$ python3 -q
>>> import numpy as np
>>> from numpy import linalg as LA
>>> np.set_printoptions(precision=2, suppress=True, linewidth=140, floatmode="fixed")
>>> tidy = lambda a: np.round(a, 2) + 0
>>> A = np.loadtxt("a.csv", delimiter=",")
>>> A
array([[ 0.00, -2.00,  0.00,  0.00,  0.00,  0.00],
       [ 3.00, -2.00,  0.00,  0.00,  0.00,  0.00],
       [ 3.00,  2.00,  0.00,  0.00,  0.00,  0.00],
       [ 0.00,  0.00,  0.00, -2.00,  0.00,  0.00],
       [ 0.00,  0.00,  3.00, -2.00,  0.00,  0.00],
       [ 0.00,  0.00,  3.00,  2.00,  0.00,  0.00],
       [ 0.00,  0.00,  0.00,  0.00,  0.00, -2.00],
       [ 0.00,  0.00,  0.00,  0.00,  3.00, -2.00],
       [ 0.00,  0.00,  0.00,  0.00,  3.00,  2.00]])
>>> rng = np.random.default_rng(72)
>>> other = A + rng.integers(-2, 3, (9, 3)) @ rng.integers(-2, 3, (3, 6))
>>> other
array([[ 0.00, -1.00,  2.00, -2.00,  0.00,  5.00],
       [ 4.00, -1.00, -2.00,  2.00,  1.00, -4.00],
       [ 1.00,  0.00,  0.00,  4.00, -2.00, -6.00],
       [ 3.00,  2.00, -2.00, -6.00,  3.00,  4.00],
       [-4.00, -2.00,  7.00,  2.00, -4.00, -2.00],
       [ 2.00,  3.00,  1.00,  4.00,  2.00, -3.00],
       [-2.00,  3.00,  4.00,  6.00, -2.00, -4.00],
       [ 1.00, -3.00, -2.00, -6.00,  4.00,  2.00],
       [ 5.00,  6.00, -4.00,  0.00,  8.00,  1.00]])
>>> np.abs(other - A).sum(axis=1)
array([10.00, 11.00, 16.00, 18.00, 20.00, 14.00, 19.00, 17.00, 21.00])
>>> other - A
array([[ 0.00,  1.00,  2.00, -2.00,  0.00,  5.00],
       [ 1.00,  1.00, -2.00,  2.00,  1.00, -4.00],
       [-2.00, -2.00,  0.00,  4.00, -2.00, -6.00],
       [ 3.00,  2.00, -2.00, -4.00,  3.00,  4.00],
       [-4.00, -2.00,  4.00,  4.00, -4.00, -2.00],
       [ 2.00,  3.00, -2.00,  2.00,  2.00, -3.00],
       [-2.00,  3.00,  4.00,  6.00, -2.00, -2.00],
       [ 1.00, -3.00, -2.00, -6.00,  1.00,  4.00],
       [ 5.00,  6.00, -4.00,  0.00,  5.00, -1.00]])
>>> LA.matrix_rank(other - A, tol=1e-8)
np.int64(3)
>>> q, evecs = LA.qr(other[:, :4])[0], LA.qr(other[:, 4:])[0]
>>> s = LA.svd(q.T @ evecs, compute_uv=False)
>>> tidy(s)
array([0.94, 0.86])
>>> other = A / LA.norm(A, axis=1, keepdims=True)
>>> cov = other @ other.T
>>> (cov - 2 * np.eye(9)).round(6).argmax(axis=1)
array([1, 0, 1, 4, 3, 4, 7, 6, 7])
>>> (np.abs(cov) > 0.9).astype(int)
array([[1, 0, 0, 0, 0, 0, 0, 0, 0],
       [0, 1, 0, 0, 0, 0, 0, 0, 0],
       [0, 0, 1, 0, 0, 0, 0, 0, 0],
       [0, 0, 0, 1, 0, 0, 0, 0, 0],
       [0, 0, 0, 0, 1, 0, 0, 0, 0],
       [0, 0, 0, 0, 0, 1, 0, 0, 0],
       [0, 0, 0, 0, 0, 0, 1, 0, 0],
       [0, 0, 0, 0, 0, 0, 0, 1, 0],
       [0, 0, 0, 0, 0, 0, 0, 0, 1]])
>>> tidy(LA.norm(other, axis=1))
array([1.00, 1.00, 1.00, 1.00, 1.00, 1.00, 1.00, 1.00, 1.00])
>>> basis = 20 * np.array([[-1.8, 1.0, -0.7, -0.8, 0.4, -0.2, -0.9, 0.2, -1.5, -0.8, 0.7],
...     [-0.2, -1.4, -0.3, 0.6, -1.6, -0.6, -1.2, 1.7, 0.8, -0.3, 0.1],
...     [-0.5, 0.3, 0.8, 0.5, 0.5, 0.1, 0.3, 0.6, -0.3, -0.2, 0.0]])
>>> idx = rng.integers(0, 3, 14)
>>> K = basis[idx] + rng.normal(size=(14, 11))
>>> tidy(K)
array([[-10.48,   6.82,  16.49,   9.93,  10.74,   1.34,   5.67,  10.43,  -5.94,  -3.40,   0.70],
       [-35.58,  20.68, -13.08, -17.48,   7.62,  -4.85, -18.40,   4.16, -28.99, -16.45,  13.29],
       [ -6.07, -26.80,  -6.57,  13.32, -31.56, -12.62, -25.57,  33.38,  15.82,  -5.98,   2.68],
       [-11.23,   5.57,  15.69,  11.05,  10.53,   2.04,   5.82,  10.80,  -5.97,  -6.36,  -1.45],
       [-36.90,  20.28, -13.66, -15.64,   8.64,  -4.69, -18.34,   2.98, -29.75, -17.21,  14.28],
       [ -7.48,   7.73,  15.63,   9.19,  10.31,   1.50,   5.57,  14.00,  -6.89,  -3.76,  -0.21],
       [ -2.54, -27.64,  -6.68,  13.12, -31.78, -12.94, -24.74,  32.14,  15.48,  -6.05,   1.58],
       [ -4.86, -28.08,  -6.44,  12.03, -31.51, -11.99, -24.74,  33.11,  16.28,  -7.76,   2.16],
       [ -3.92, -31.51,  -7.70,  11.70, -33.66, -11.51, -23.35,  34.01,  15.85,  -5.75,   2.53],
       [-35.61,  20.15, -13.40, -15.39,   7.40,  -2.41, -19.44,   4.57, -30.77, -15.59,  14.38],
       [ -9.22,   6.54,  16.85,  12.28,   9.46,  -0.70,   7.60,  13.09,  -6.38,  -4.36,  -0.84],
       [-36.29,  19.06, -13.19, -15.57,   8.43,  -4.42, -16.51,   6.23, -29.86, -16.46,  13.88],
       [ -5.00, -28.13,  -6.34,  12.57, -31.69, -11.08, -24.57,  32.01,  17.53,  -4.36,   1.86],
       [ -9.94,   8.69,  17.50,   9.68,   8.71,   2.21,   6.25,  12.71,  -5.39,  -1.55,  -0.24]])
>>> hat = K @ LA.solve(K.T @ K, K.T)
>>> tidy(LA.eigvalsh(hat))
array([0.00, 0.00, 0.00, 1.00, 1.00, 1.00, 1.00, 1.00, 1.00, 1.00, 1.00, 1.00, 1.00, 1.00])
>>> tidy(np.trace(hat))
np.float64(11.0)
>>> np.allclose(hat @ hat, hat)
True
>>> u, g = A[8], A[0]
>>> u @ u
np.float64(13.0)
>>> u @ g
np.float64(0.0)
>>> pr = (u @ g) / (u @ u) * u
>>> pr
array([0.00, 0.00, 0.00, 0.00, 0.00, 0.00])
>>> g - pr
array([ 0.00, -2.00,  0.00,  0.00,  0.00,  0.00])
>>> tidy(LA.norm(u + g) ** 2 + LA.norm(u - g) ** 2)
np.float64(34.0)
>>> U, s, Vh = LA.svd(K)
>>> np.argmax(s[:-1] / (s[1:] + 1e-6)) + 1
np.int64(3)
>>> other = U[:, :3] @ np.diag(s[:3]) @ Vh[:3]
>>> tidy(LA.norm(K - other) / LA.norm(K))
np.float64(0.05)
>>> tidy(np.abs(K - other).max())
np.float64(2.25)
>>> tidy(LA.norm(K - other, 2)), tidy(s[3])
(np.float64(5.63), np.float64(5.63))
>>> J = np.load("m.npy")
>>> J
array([[  0,   0,   0,   0,   0,   0,   0,   0],
       [  0, -12,   3,  15,  -3,   3,   0,   6],
       [  0,   0,   0,   0,   0,   0,   0,   0],
       [  0,  -8,   2,  10,  -2,   2,   0,   4]])
>>> U, s, Vh = LA.svd(J)
>>> evecs = Vh[:(s > 1e-8).sum()]
>>> x = J[2] + -2 * J[3] + rng.integers(2) * np.eye(8)[4]
>>> x
array([  0.00,  16.00,  -4.00, -20.00,   4.00,  -4.00,   0.00,  -8.00])
>>> tidy(np.diag(evecs.T @ evecs))
array([0.00, 0.33, 0.02, 0.52, 0.02, 0.02, 0.00, 0.08])
>>> tidy(LA.norm(x - evecs.T @ evecs @ x))
np.float64(0.0)
>>> np.allclose(evecs.T @ evecs @ x, x)
True
>>> np.unique(J.round(6), axis=0).shape
(3, 8)
>>> np.allclose(J[:-1].T @ LA.lstsq(J[:-1].T, J[-1])[0], J[-1])
True
>>> LA.lstsq(J[:-1].T, J[-1])[2]
np.int32(1)
>>> tidy(np.trace(LA.pinv(J) @ J))
np.float64(1.0)
>>> np.abs(np.diag(LA.qr(J)[1])) > 1e-9
array([False,  True, False, False])
>>> u = np.array([-1, 0])
>>> np.convolve(A[2], u)
array([-3.00, -2.00,  0.00,  0.00,  0.00,  0.00,  0.00])
>>> np.correlate(A[2], A[6], "full")
array([-6.00, -4.00,  0.00,  0.00,  0.00,  0.00,  0.00,  0.00,  0.00,  0.00,  0.00])
>>> np.array([np.convolve(row, u, "same") for row in A])
array([[ 0.00,  2.00,  0.00,  0.00,  0.00,  0.00],
       [-3.00,  2.00,  0.00,  0.00,  0.00,  0.00],
       [-3.00, -2.00,  0.00,  0.00,  0.00,  0.00],
       [ 0.00,  0.00,  0.00,  2.00,  0.00,  0.00],
       [ 0.00,  0.00, -3.00,  2.00,  0.00,  0.00],
       [ 0.00,  0.00, -3.00, -2.00,  0.00,  0.00],
       [ 0.00,  0.00,  0.00,  0.00,  0.00,  2.00],
       [ 0.00,  0.00,  0.00,  0.00, -3.00,  2.00],
       [ 0.00,  0.00,  0.00,  0.00, -3.00, -2.00]])
>>> np.cross(A[2, :3], A[6, :3])
array([0.00, 0.00, 0.00])
>>> np.polyval(u, A[2])
array([-3.00, -2.00,  0.00,  0.00,  0.00,  0.00])
